$ python -q
>>> import numpy as np
>>> np.set_printoptions(suppress=True, linewidth=160)
>>> tidy = lambda a: np.round(a, 2) + 0
>>> m1 = np.load("case3.npy")
>>> m1
array([[-0.4 ,  0.2 , -0.2 ,  0.8 ,  0.1 ,  0.8 , -0.5 ,  1.6 ],
       [-0.2 ,  1.6 ,  0.8 ,  1.1 ,  0.8 , -0.5 ,  1.  , -2.5 ],
       [-0.1 ,  2.61,  0.4 , -1.6 ,  1.3 , -1.4 , -0.1 , -1.6 ],
       [-1.7 ,  3.22,  0.9 ,  0.9 ,  1.6 , -1.3 ,  0.8 , -0.1 ],
       [-0.6 , -0.79,  0.5 ,  0.2 , -0.4 ,  0.3 , -0.5 , -1.  ],
       [ 0.1 ,  1.23,  0.4 , -1.8 ,  0.6 ,  0.  , -1.5 , -0.9 ],
       [ 0.7 , -1.  ,  0.1 ,  0.8 , -0.5 ,  0.  , -0.1 ,  0.4 ],
       [ 0.  , -3.  , -0.5 ,  2.7 , -1.5 , -0.7 ,  1.4 , -1.2 ],
       [-1.  , -1.58, -1.5 ,  0.  , -0.8 , -1.3 , -0.6 ,  1.3 ],
       [ 1.2 ,  0.8 ,  1.8 ,  0.4 ,  0.4 ,  0.6 ,  0.1 ,  0.8 ],
       [-0.8 ,  0.6 ,  0.9 ,  0.4 ,  0.3 ,  2.1 , -1.1 ,  0.4 ],
       [ 1.2 , -3.8 , -3.3 , -0.6 , -1.9 ,  0.4 ,  0.6 , -0.3 ],
       [-1.7 ,  2.83,  0.  , -0.2 ,  1.4 , -0.6 ,  1.3 , -0.7 ],
       [-0.2 , -0.17, -0.4 , -0.7 , -0.1 , -0.7 , -0.6 , -0.7 ],
       [-2.  ,  3.39, -2.8 , -0.3 ,  1.7 ,  0.3 ,  0.6 , -1.1 ],
       [-0.7 , -1.97,  1.2 ,  0.7 , -1.  , -0.2 , -0.5 ,  0.2 ],
       [ 1.3 ,  0.2 ,  0.1 ,  0.8 ,  0.1 , -0.4 , -0.3 , -0.8 ],
       [ 1.1 , -1.2 , -0.5 ,  1.3 , -0.6 , -0.1 ,  0.7 ,  0.1 ]])
>>> lab = m1[:, 4] > np.median(m1[:, 4])
>>> r0 = m1[lab].mean(axis=0) - m1[~lab].mean(axis=0)
>>> (((m1 - m1.mean(axis=0)) @ r0 > 0) == lab).mean()
np.float64(1.0)
>>> print(np.argsort(-np.abs(r0).round(6), kind="stable"))
[1 4 0 2 3 7 6 5]
>>> lab.astype(int)
array([0, 1, 1, 1, 0, 1, 0, 0, 0, 1, 1, 0, 1, 0, 1, 0, 0, 0])
>>> mat = np.loadtxt("dump.csv", delimiter=",")
>>> print(mat)
[[ 2.  0.  1.  1.  0.  3.  2.]
 [ 4.  3.  4.  1.  2.  3.  3.]
 [ 6.  3.  5.  1.  5.  3.  4.]
 [ 6.  4.  5.  4.  8.  3.  7.]
 [ 7.  7.  7.  6. 11.  3.  8.]
 [ 7. 10.  8.  9. 14.  3.  9.]
 [10. 13. 10.  9. 16.  4. 12.]
 [10. 13. 12. 12. 17.  4. 13.]
 [12. 14. 12. 14. 19.  6. 13.]
 [13. 16. 15. 15. 22.  6. 15.]
 [16. 19. 17. 17. 25.  7. 18.]
 [18. 20. 20. 17. 28. 10. 18.]
 [20. 23. 21. 19. 31. 13. 18.]
 [23. 26. 24. 22. 31. 15. 18.]
 [25. 29. 26. 23. 32. 18. 21.]
 [27. 30. 29. 26. 33. 21. 22.]
 [28. 30. 29. 28. 34. 23. 24.]
 [29. 33. 31. 28. 35. 24. 24.]
 [30. 33. 31. 30. 38. 26. 27.]
 [31. 34. 33. 32. 39. 29. 28.]
 [31. 36. 36. 32. 41. 31. 31.]
 [33. 37. 37. 33. 44. 32. 31.]
 [35. 38. 40. 34. 46. 35. 34.]
 [35. 38. 43. 36. 47. 35. 36.]
 [37. 40. 43. 38. 50. 37. 37.]
 [40. 40. 43. 38. 51. 39. 40.]
 [40. 40. 46. 40. 54. 40. 43.]
 [43. 42. 46. 40. 56. 42. 44.]
 [44. 45. 47. 42. 56. 42. 44.]
 [46. 46. 50. 43. 56. 45. 45.]
 [47. 47. 50. 46. 58. 47. 47.]
 [47. 47. 51. 49. 60. 48. 47.]
 [47. 49. 54. 51. 61. 51. 47.]
 [50. 51. 54. 51. 63. 53. 50.]
 [52. 51. 57. 54. 65. 53. 53.]
 [52. 52. 60. 56. 67. 53. 55.]
 [54. 55. 61. 57. 68. 56. 56.]]
>>> Ac = mat - mat.mean(axis=0)
>>> Uu, sv, Vh = np.linalg.svd(Ac, full_matrices=False)
>>> tidy(Vh[0] * np.sign(Vh[0, np.abs(Vh[0]).argmax()]))
array([0.35, 0.35, 0.4 , 0.36, 0.43, 0.4 , 0.35])
>>> np.abs(Uu[:, 0]).argmax()
np.int64(0)
>>> print(np.linalg.matrix_rank(Ac))
7
>>> tidy(sv)
array([275.61,  19.87,  13.4 ,   8.37,   5.75,   5.08,   4.24])
>>> print(np.searchsorted(np.cumsum(sv ** 2) / (sv ** 2).sum(), 0.9) + 1)
1
>>> (np.sign(Uu[:, 0]) == np.sign(Uu[0, 0])).astype(int)
array([1, 1, 1, 1, 1, 1, 1, 1, 1, 1, 1, 1, 1, 1, 1, 1, 1, 1, 0, 0, 0, 0, 0, 0, 0, 0, 0, 0, 0, 0, 0, 0, 0, 0, 0, 0, 0])
>>> print(tidy(np.abs(Vh[-1])))
[0.46 0.64 0.28 0.19 0.22 0.13 0.45]
>>> np.abs(Vh[0]).argmax()
np.int64(4)
>>> tidy(sv ** 2 / (sv ** 2).sum())
array([0.99, 0.01, 0.  , 0.  , 0.  , 0.  , 0.  ])
>>> Uu, sv, Vh = np.linalg.svd(mat, full_matrices=False)
>>> tidy(Uu.T @ mat @ Vh.T)
array([[558.36,   0.  ,   0.  ,   0.  ,   0.  ,   0.  ,   0.  ],
       [  0.  ,  28.13,   0.  ,   0.  ,   0.  ,   0.  ,   0.  ],
       [  0.  ,   0.  ,  13.58,   0.  ,   0.  ,   0.  ,   0.  ],
       [  0.  ,   0.  ,   0.  ,   8.87,   0.  ,   0.  ,   0.  ],
       [  0.  ,   0.  ,   0.  ,   0.  ,   5.93,   0.  ,   0.  ],
       [  0.  ,   0.  ,   0.  ,   0.  ,   0.  ,   5.36,   0.  ],
       [  0.  ,   0.  ,   0.  ,   0.  ,   0.  ,   0.  ,   4.24]])
>>> tidy(np.sqrt((sv ** 2).sum())), tidy(np.linalg.norm(mat))
(np.float64(559.38), np.float64(559.38))
>>> print(tidy(np.abs(Vh[0])))
[0.36 0.37 0.39 0.36 0.46 0.34 0.35]
>>> (sv > 1e-8).sum()
np.int64(7)
>>> np.abs(Uu[:, 0]).round(6).argmax()
np.int64(36)
>>> np.allclose(Uu * sv @ Vh, mat)
True
>>> tidy(Uu.T @ Uu)
array([[1., 0., 0., 0., 0., 0., 0.],
       [0., 1., 0., 0., 0., 0., 0.],
       [0., 0., 1., 0., 0., 0., 0.],
       [0., 0., 0., 1., 0., 0., 0.],
       [0., 0., 0., 0., 1., 0., 0.],
       [0., 0., 0., 0., 0., 1., 0.],
       [0., 0., 0., 0., 0., 0., 1.]])
>>> tidy(sv / sv[0])
array([1.  , 0.05, 0.02, 0.02, 0.01, 0.01, 0.01])
>>> tidy(np.cumsum(sv ** 2) / np.sum(sv ** 2))
array([1., 1., 1., 1., 1., 1., 1.])
>>> print(tidy(Vh @ Vh.T))
[[1. 0. 0. 0. 0. 0. 0.]
 [0. 1. 0. 0. 0. 0. 0.]
 [0. 0. 1. 0. 0. 0. 0.]
 [0. 0. 0. 1. 0. 0. 0.]
 [0. 0. 0. 0. 1. 0. 0.]
 [0. 0. 0. 0. 0. 1. 0.]
 [0. 0. 0. 0. 0. 0. 1.]]
>>> Ac = (mat - mat.mean(axis=0)) / mat.std(axis=0)
>>> tidy(Ac.std(axis=0))
array([1., 1., 1., 1., 1., 1., 1.])
>>> print(np.argwhere(np.abs(Ac) > 2))
[]
>>> beta = np.linalg.lstsq(np.delete(Ac, 3, axis=1), Ac[:, 3])[0]
>>> print(tidy(beta))
[-0.18  0.51  0.12  0.04  0.14  0.38]
>>> print(np.abs(beta).argmax())
1
>>> d = np.linalg.norm(mat[:, None] - mat[None], axis=-1)
>>> np.linalg.matrix_rank(d ** 2)
np.int64(9)
>>> tidy(d[:5, :5])
array([[ 0.  ,  5.2 ,  8.37, 12.08, 17.09],
       [ 5.2 ,  0.  ,  3.87,  8.19, 12.85],
       [ 8.37,  3.87,  0.  ,  5.29,  9.9 ],
       [12.08,  8.19,  5.29,  0.  ,  5.29],
       [17.09, 12.85,  9.9 ,  5.29,  0.  ]])
>>> np.unravel_index(d.round(6).argmax(), d.shape)
(np.int64(0), np.int64(36))
>>> np.flatnonzero(d[6] < d.mean() / 2)
array([ 1,  2,  3,  4,  5,  6,  7,  8,  9, 10, 11])
>>> d.shape
(37, 37)
>>> feats = np.load("m.npy")
>>> print(feats)
[[ 1  0  0  0  0  0  0  0]
 [ 6  1  0  0  0  0  0  0]
 [-1  5  1  0  0  0  0  0]
 [ 1 -9  3  1  0  0  0  0]
 [-9 -4 -5  0  1  0  0  0]
 [-2 -6 -3 -6  5  1  0  0]
 [ 0 -7  7 -3  1 -7  1  0]
 [-3  4  4 -3 -9  3  0  1]]
>>> rng = np.random.default_rng(2018)
>>> lab = rng.permutation(8)
>>> lab
array([2, 6, 5, 0, 7, 3, 1, 4])
>>> A2 = feats[lab][:, lab]
>>> np.trace(A2)
np.int64(8)
>>> np.diag(A2)
array([1, 1, 1, 1, 1, 1, 1, 1])
>>> print(tidy(np.linalg.det(A2)), tidy(np.linalg.det(feats[lab])))
1.0 -1.0
>>> feats.ravel(order="F")
array([ 1,  6, -1,  1, -9, -2,  0, -3,  0,  1,  5, -9, -4, -6, -7,  4,  0,  0,  1,  3, -5, -3,  7,  4,  0,  0,  0,  1,  0, -6, -3, -3,  0,  0,  0,  0,  1,  5,
        1, -9,  0,  0,  0,  0,  0,  1, -7,  3,  0,  0,  0,  0,  0,  0,  1,  0,  0,  0,  0,  0,  0,  0,  0,  1])
>>> T = feats.reshape(8, 2, -1)
>>> np.einsum("ihd,jhd->hij", T, T).shape
(2, 8, 8)
>>> np.swapaxes(T, 1, 2)[3]
array([[ 1,  0],
       [-9,  0],
       [ 3,  0],
       [ 1,  0]])
>>> T.shape
(8, 2, 4)
>>> T.sum(axis=1)
array([[  1,   0,   0,   0],
       [  6,   1,   0,   0],
       [ -1,   5,   1,   0],
       [  1,  -9,   3,   1],
       [ -8,  -4,  -5,   0],
       [  3,  -5,  -3,  -6],
       [  1, -14,   8,  -3],
       [-12,   7,   4,  -2]])
